% ipython --no-banner

In [1]: import numpy as np

In [2]: np.set_printoptions(precision=2, suppress=True, linewidth=100)

In [3]: J = np.loadtxt("block19.csv", delimiter=",")

In [4]: J
Out[4]: 
array([[ 3., -2.,  0.,  0.,  0.,  0.,  0.,  0.,  0.,  0.,  0.,  0.],
       [-2.,  2., -2.,  0.,  0.,  0.,  0.,  0.,  0.,  0.,  0.,  0.],
       [ 0., -2.,  6., -2.,  0.,  0.,  0.,  0.,  0.,  0.,  0.,  0.],
       [ 0.,  0., -2.,  2., -2.,  0.,  0.,  0.,  0.,  0.,  0.,  0.],
       [ 0.,  0.,  0., -2.,  7., -2.,  0.,  0.,  0.,  0.,  0.,  0.],
       [ 0.,  0.,  0.,  0., -2.,  4., -2.,  0.,  0.,  0.,  0.,  0.],
       [ 0.,  0.,  0.,  0.,  0., -2.,  7., -2.,  0.,  0.,  0.,  0.],
       [ 0.,  0.,  0.,  0.,  0.,  0., -2.,  1., -2.,  0.,  0.,  0.],
       [ 0.,  0.,  0.,  0.,  0.,  0.,  0., -2.,  1., -2.,  0.,  0.],
       [ 0.,  0.,  0.,  0.,  0.,  0.,  0.,  0., -2.,  4., -2.,  0.],
       [ 0.,  0.,  0.,  0.,  0.,  0.,  0.,  0.,  0., -2.,  9., -2.],
       [ 0.,  0.,  0.,  0.,  0.,  0.,  0.,  0.,  0.,  0., -2.,  1.]])

In [5]: blk = np.stack([J, 5 * J, J[::-1]])

In [6]: np.linalg.matrix_rank(blk)
Out[6]: array([12, 12, 12])

In [7]: ev, evecs = np.linalg.eigh(J)

In [8]: vec = np.array([2, 0, -1, -1, 1, -1, 2, 2, 0, -2, -2, 0])

In [9]: vec @ J @ vec
Out[9]: np.float64(95.0)

In [10]: round(vec @ J @ vec / (vec @ vec), 2), np.round(ev[0], 2), round(ev[-1], 2)
Out[10]: (np.float64(3.96), np.float64(-1.64), np.float64(10.14))
